$ ipython --no-banner

In [1]: import numpy as np

In [2]: np.set_printoptions(precision=3, suppress=True, linewidth=120, floatmode="fixed")

In [3]: A = np.load("x.npy")

In [4]: print(A)
[[  0   3  -4]
 [ -3   0  11]
 [  4 -11   0]]

In [5]: print(round(float(np.linalg.norm(A) ** 2 / np.linalg.norm(A, 2) ** 2), 3))
2.0

In [6]: print(round(float(np.linalg.norm(A, "nuc")), 3))
24.166

In [7]: print(round(float(np.linalg.norm(A, 2)), 3))
12.083

In [8]: print(np.linalg.norm(A, axis=1))
[ 5.000 11.402 11.705]

In [9]: print(round(np.linalg.norm(A, 1), 3), round(float(np.linalg.norm(A, np.inf)), 3))
15.0 15.0

In [10]: print(np.linalg.norm(A, axis=0))
[ 5.000 11.402 11.705]

In [11]: print(round(float(np.linalg.norm(A[0], 1)), 3), round(float(np.linalg.norm(A[0], np.inf)), 3))
7.0 4.0

In [12]: print(round(float(np.linalg.norm(A[0] - A[2])), 3))
15.1

In [13]: print(np.linalg.norm(A, axis=1).argmax())
2

In [14]: x = np.array([-1, -3, -7])

In [15]: print(round(np.linalg.det(A), 3))
0.0

In [16]: print(np.round(np.linalg.eigvals(A).real, 3) + 0)
[0.000 0.000 0.000]

In [17]: print(x @ A @ x)
0

In [18]: Q = np.linalg.solve(np.eye(3) - A, np.eye(3) + A)

In [19]: print(np.round(Q @ Q.T, 3) + 0)
[[1.000 0.000 0.000]
 [0.000 1.000 0.000]
 [0.000 0.000 1.000]]

In [20]: print(round(np.linalg.det(Q), 3))
1.0

In [21]: r0 = np.array([0, 2, 0, 0, 1, 2, 0])

In [22]: E = r0[np.abs(np.subtract.outer(np.arange(7), np.arange(7)))]

In [23]: print(E)
[[0 2 0 0 1 2 0]
 [2 0 2 0 0 1 2]
 [0 2 0 2 0 0 1]
 [0 0 2 0 2 0 0]
 [1 0 0 2 0 2 0]
 [2 1 0 0 2 0 2]
 [0 2 1 0 0 2 0]]

In [24]: # symmetric, so the eigenvalues are real

In [25]: rng = np.random.default_rng(65)

In [26]: z = rng.permutation(7)

In [27]: B = E[:, z] * rng.choice([-1, 1], 7)

In [28]: print(B)
[[-2  1  0 -2  0  0  0]
 [-1  0  2  0  2  0 -2]
 [ 0  0  0 -2  1 -2  0]
 [ 0  2  2  0  0  0  0]
 [-2  0  0  0  0 -2 -1]
 [ 0  2  0 -1  2  0 -2]
 [-2  0  1 -2  0  0  0]]

In [29]: Uu, _, VT = np.linalg.svd(E.T @ B)

In [30]: print(z)
[5 4 2 1 6 3 0]

In [31]: T = np.stack([E, -1 * E, E[::-1]])

In [32]: print(T.shape)
(3, 7, 7)

In [33]: print((T @ E.T).shape)
(3, 7, 7)

In [34]: print(np.linalg.matrix_rank(T.reshape(3, -1)))
2

In [35]: x = np.array([1, 3, 0])

In [36]: h = np.maximum(A @ x, 0)

In [37]: print(A * (h > 1e-9)[:, None])
[[ 0  3 -4]
 [ 0  0  0]
 [ 0  0  0]]

In [38]: print(np.flatnonzero(h > 1e-9))
[0]

In [39]: print(np.maximum(A @ (3 * x), 0))
[27  0  0]

In [40]: print(A.T @ h)
[  0  27 -36]

In [41]: print(np.all(np.linalg.eigvalsh(E) > 0))
False

In [42]: F = np.array([[-0.27, 0.27, -0.18, -0.18, -0.18, -0.54],
    ...:     [-0.48, 0.48, -0.32, -0.32, -0.32, -0.96],
    ...:     [0.03, -0.03, 0.02, 0.02, 0.02, 0.06],
    ...:     [-0.42, 0.42, -0.28, -0.28, -0.28, -0.84],
    ...:     [-0.3, 0.3, -0.2, -0.2, -0.2, -0.6],
    ...:     [-0.3, 0.3, -0.2, -0.2, -0.2, -0.6],
    ...:     [0.54, -0.54, 0.36, 0.36, 0.36, 1.08]])

In [43]: # row 5 repeats row 4

In [44]: Uu, sigma, VT = np.linalg.svd(F)

In [45]: print(sigma.round(3) + 0)
[2.642 0.000 0.000 0.000 0.000 0.000]

In [46]: B = Uu[:, :1] @ np.diag(sigma[:1]) @ VT[:1]

In [47]: print(B)
[[-0.270  0.270 -0.180 -0.180 -0.180 -0.540]
 [-0.480  0.480 -0.320 -0.320 -0.320 -0.960]
 [ 0.030 -0.030  0.020  0.020  0.020  0.060]
 [-0.420  0.420 -0.280 -0.280 -0.280 -0.840]
 [-0.300  0.300 -0.200 -0.200 -0.200 -0.600]
 [-0.300  0.300 -0.200 -0.200 -0.200 -0.600]
 [ 0.540 -0.540  0.360  0.360  0.360  1.080]]

In [48]: print(np.round(np.linalg.norm(F - B, 2), 3), round(float(sigma[1]), 3))
0.0 0.0

In [49]: print(round(np.abs(F - B).max(), 3))
0.0

In [50]: B = np.array([[-1.2, 0.7, 0.1],
    ...:     [-0.9, -0.8, 0.1],
    ...:     [-1.2, 0.1, 1.5],
    ...:     [-0.3, 1.7, -0.2],
    ...:     [0.3, 0.7, -1.7],
    ...:     [0.5, -2.1, -1.0],
    ...:     [0.5, 1.6, 0.6],
    ...:     [0.9, -1.7, -0.5]])

In [51]: C = np.array([[0.0, 1.4, -1.6, 0.8, 0.8, -0.7, 0.8, -0.8, -0.3],
    ...:     [-0.3, -0.1, 0.3, -1.4, -1.7, -1.4, -1.2, 1.0, -0.1],
    ...:     [0.7, 1.1, -1.1, -1.3, 0.9, 1.2, 1.7, 0.1, -1.7]])

In [52]: m1 = B @ C

In [53]: print(m1)
[[-0.140 -1.640  2.020 -2.070 -2.060 -0.020 -1.630  1.670  0.120]
 [ 0.310 -1.070  1.090  0.270  0.730  1.870  0.410 -0.070  0.180]
 [ 1.020 -0.040  0.300 -3.050  0.220  2.500  1.470  1.210 -2.200]
 [-0.650 -0.810  1.210 -2.360 -3.310 -2.410 -2.620  1.920  0.260]
 [-1.400 -1.520  1.600  1.470 -2.480 -3.230 -3.490  0.290  2.730]
 [-0.070 -0.190 -0.330  4.640  3.070  1.390  1.220 -2.600  1.760]
 [-0.060  1.200 -0.980 -2.620 -1.780 -1.870 -0.500  1.260 -1.330]
 [ 0.160  0.880 -1.400  3.750  3.160  1.150  1.910 -2.470  0.750]]

In [54]: # rows and columns are dependent

In [55]: Uu, sigma, VT = np.linalg.svd(m1)

In [56]: V = VT[:(sigma > 1e-8).sum()]

In [57]: x = m1[2] + 2 * m1[5] + rng.integers(2) * np.eye(9)[0]

In [58]: print(x)
[ 1.880 -0.420 -0.360  6.230  6.360  5.280  3.910 -3.990  1.320]

In [59]: print(np.diag(V.T @ V))
[0.051 0.332 0.384 0.591 0.311 0.598 0.286 0.173 0.274]

In [60]: print(round(float(np.linalg.norm(x - V.T @ V @ x)), 3))
0.974

In [61]: print(np.linalg.matrix_rank(np.vstack([m1, x])))
4

In [62]: arr = np.load("w.npy")

In [63]: print(arr)
[[2 1 2 2]
 [0 0 3 3]
 [0 1 1 3]
 [0 0 3 3]]

In [64]: B = np.array([[1, -3], [3, 0], [3, -2], [-2, -1], [2, 3], [-3, 1], [-3, 3]])

In [65]: print(np.einsum("ik,kj->ji", E, B))
[[ 2 -1 -1 10 -9  3  3]
 [ 5 -3  1  2 -3  6  0]]

In [66]: print(np.linalg.matrix_rank(np.vstack([E, B.T])))
7

In [67]: print(B.T @ E.T)
[[ 2 -1 -1 10 -9  3  3]
 [ 5 -3  1  2 -3  6  0]]

In [68]: np.einsum("ij,ij->", E, B)
ValueError: operands could not be broadcast together with remapped shapes [original->remapped]: (7,7)->(7,7) (7,2)->(7,2) 


In [69]: th = np.radians(120)

In [70]: r_ = np.eye(4)

In [71]: r_[0, 0] = r_[1, 1] = np.cos(th)

In [72]: r_[0, 1], r_[1, 0] = -np.sin(th), np.sin(th)

In [73]: print(r_)
[[-0.500 -0.866  0.000  0.000]
 [ 0.866 -0.500  0.000  0.000]
 [ 0.000  0.000  1.000  0.000]
 [ 0.000  0.000  0.000  1.000]]

In [74]: B = arr @ r_.T

In [75]: print(B)
[[-1.866  1.232  2.000  2.000]
 [ 0.000  0.000  3.000  3.000]
 [-0.866 -0.500  1.000  3.000]
 [ 0.000  0.000  3.000  3.000]]

In [76]: print(np.allclose(arr @ arr.T, B @ B.T))
True

In [77]: Uu, sigma = np.linalg.svd(B)
ValueError: too many values to unpack (expected 2)


In [78]: Uu, sigma, VT = np.linalg.svd(B, full_matrices=False)

In [79]: print(round(float(np.sqrt((sigma ** 2).sum())), 3), round(np.linalg.norm(B), 3))
7.746 7.746

In [80]: print(np.round(sigma / sigma[0], 3) + 0)
[1.000 0.273 0.209 0.000]

In [81]: print(np.round(np.linalg.eigvals(arr), 3) + 0)
[ 2.000 -1.606  0.000  5.606]

In [82]: print(np.einsum("ii->", arr))
6

In [83]: print(np.round(np.linalg.det(arr.T), 3))
0.0

In [84]: print(np.round(np.linalg.norm(arr, 2), 3))
7.325

In [85]: print(round(float(np.linalg.norm(arr) ** 2 / np.linalg.norm(arr, 2) ** 2), 3))
1.118

In [86]: print(round(np.linalg.norm(arr[1] - arr[3]), 3))
0.0

In [87]: print(np.linalg.norm(arr, axis=0))
[2.000 1.414 4.796 5.568]

In [88]: print(np.linalg.norm(arr, axis=1).argmax())
1

In [89]: print(round(np.linalg.norm(arr, "nuc"), 3))
10.857

In [90]: M = np.loadtxt("data.csv", delimiter=",")

In [91]: print(M)
[[-2.462 -0.368  4.701 -0.961 -1.709]
 [ 5.216 -0.919  1.116 -1.930  3.626]
 [-5.167 -0.039 -3.322  0.318 -4.166]
 [-0.165  0.499  4.968 -0.309 -5.495]
 [ 6.360  1.304  0.702  0.450  1.044]
 [ 7.037  0.361  4.830  2.604  0.849]
 [ 2.806  0.287  7.890 -1.895 -1.987]
 [ 0.920  2.018 -1.724 -1.629  0.541]
 [-4.458  0.463 -8.461  0.031 -1.565]
 [ 7.083  1.882 -0.640 -0.832 -0.037]
 [-5.289 -0.739  0.693 -2.010  7.093]
 [ 3.950  0.963  3.757  0.163 -0.187]
 [ 0.894  1.042  2.670 -2.029 -6.524]
 [-4.192 -2.398  0.791 -0.937 -1.752]
 [ 2.790  0.006 -5.982 -0.418 -0.215]
 [ 6.347  1.293  7.066 -0.678  5.899]
 [-2.583  1.284  1.543  1.560  3.035]
 [ 4.417  2.300 -3.574  4.164 -2.806]
 [-4.102 -1.578  8.192 -2.674 -0.484]
 [ 7.680 -0.238  1.393 -0.696  1.324]
 [-8.374 -1.185 -0.297  0.801  1.563]
 [ 8.115  1.495 -1.136  2.221 -2.573]
 [ 1.248  0.534  0.714  0.950 -5.621]
 [ 3.528 -0.367 -1.513 -0.236 -0.057]
 [ 2.211 -0.489  1.662  0.444 -1.707]
 [ 1.573 -0.326  0.585 -0.499 -1.099]
 [-0.336 -0.254 -3.239  0.681  1.731]
 [-1.477  2.138 -6.143 -1.530  1.180]
 [-5.952  1.260  4.247  2.191 -0.974]
 [-3.743  0.383 -5.529 -0.303  1.204]
 [-1.677 -1.099 -0.370  0.104  2.906]
 [-4.336  0.402 -4.241 -0.718 -2.043]
 [ 3.465  1.176  6.727 -0.465  0.492]
 [-0.584 -0.237 -2.633  0.022 -0.495]
 [-1.210 -1.337 -0.366  1.073  3.594]
 [-2.259 -0.479  5.004 -0.905 -0.955]]

In [92]: r0 = np.array([1, 0, 1])

In [93]: print(np.correlate(M[23], M[35], "full"))
[ -3.369  -2.842  19.431  -1.932 -15.097   0.424   3.246   0.560   0.129]

In [94]: print(np.convolve(M[23], r0))
[ 3.528 -0.367  2.015 -0.603 -1.570 -0.236 -0.057]

In [95]: print(np.polyval(r0, M[23]))
[13.447  1.135  3.289  1.056  1.003]

In [96]: B = M + rng.integers(-2, 3, (36, 3)) @ rng.integers(-2, 3, (3, 5))

In [97]: print(B)
[[  0.538   4.632   4.701   6.039  -6.709]
 [  9.216   5.081  -2.884  -1.930  -0.374]
 [ -3.167   3.961  -2.322   5.318  -7.166]
 [ -3.165  -4.501   7.968   1.691  -3.495]
 [  6.360   2.304   2.702   2.450   1.044]
 [  5.037  -2.639   7.830   5.604   1.849]
 [  1.806  -0.713   8.890  -3.895   0.013]
 [ -2.080  -2.982   1.276   0.371   2.541]
 [ -2.458   2.463 -11.461   1.031  -4.565]
 [  8.083   3.882   1.360   6.168  -3.037]
 [ -2.289   2.261  -3.307   0.990   2.093]
 [  4.950   0.963   1.757   3.163  -3.187]
 [  0.894   0.042   0.670  -4.029  -6.524]
 [ -0.192   2.602  -4.209   0.063  -6.752]
 [  4.790   0.006 -11.982  -0.418  -4.215]
 [ 10.347   7.293   3.066  -0.678   1.899]
 [ -0.583   5.284  -0.457  -2.440   3.035]
 [  7.417   7.300  -3.574  11.164  -7.806]
 [ -7.102  -5.578  10.192  -7.674   4.516]
 [  8.680   1.762  -0.607  -5.696   2.324]
 [ -8.374  -3.185  -2.297   2.801  -0.437]
 [ 12.115   7.495  -3.136   8.221  -8.573]
 [  1.248  -1.466  -3.286  -3.050  -5.621]
 [  3.528  -0.367  -2.513  -3.236   0.943]
 [  5.211   4.511  -1.338  -1.556  -3.707]
 [  4.573   3.674  -2.415   1.501  -5.099]
 [ -0.336  -0.254  -1.239   6.681  -0.269]
 [ -1.477   4.138  -3.143  -0.530   2.180]
 [ -0.952   7.260  -1.753   5.191  -7.974]
 [ -5.743   0.383   0.471  -0.303   5.204]
 [ -1.677  -1.099   1.630   6.104   0.906]
 [ -0.336   6.402  -8.241  -0.718  -6.043]
 [  3.465  -0.824   4.727   1.535  -1.508]
 [  0.416  -1.237  -7.633  -1.978  -2.495]
 [ -3.210  -5.337  -0.366  -0.927   5.594]
 [ -2.259   0.521   7.004   1.095  -0.955]]

In [98]: print(np.abs(B - M).sum(axis=1))
[20.000 18.000 15.000 15.000  5.000 12.000  7.000 15.000 11.000 15.000 18.000  9.000  5.000 20.000 12.000 18.000 12.000
 20.000 19.000 11.000  8.000 24.000 10.000  5.000 15.000 16.000 10.000  7.000 27.000 12.000 10.000 18.000  8.000 11.000
 10.000  5.000]

In [99]: print(np.linalg.matrix_rank(B - M, tol=1e-8))
3
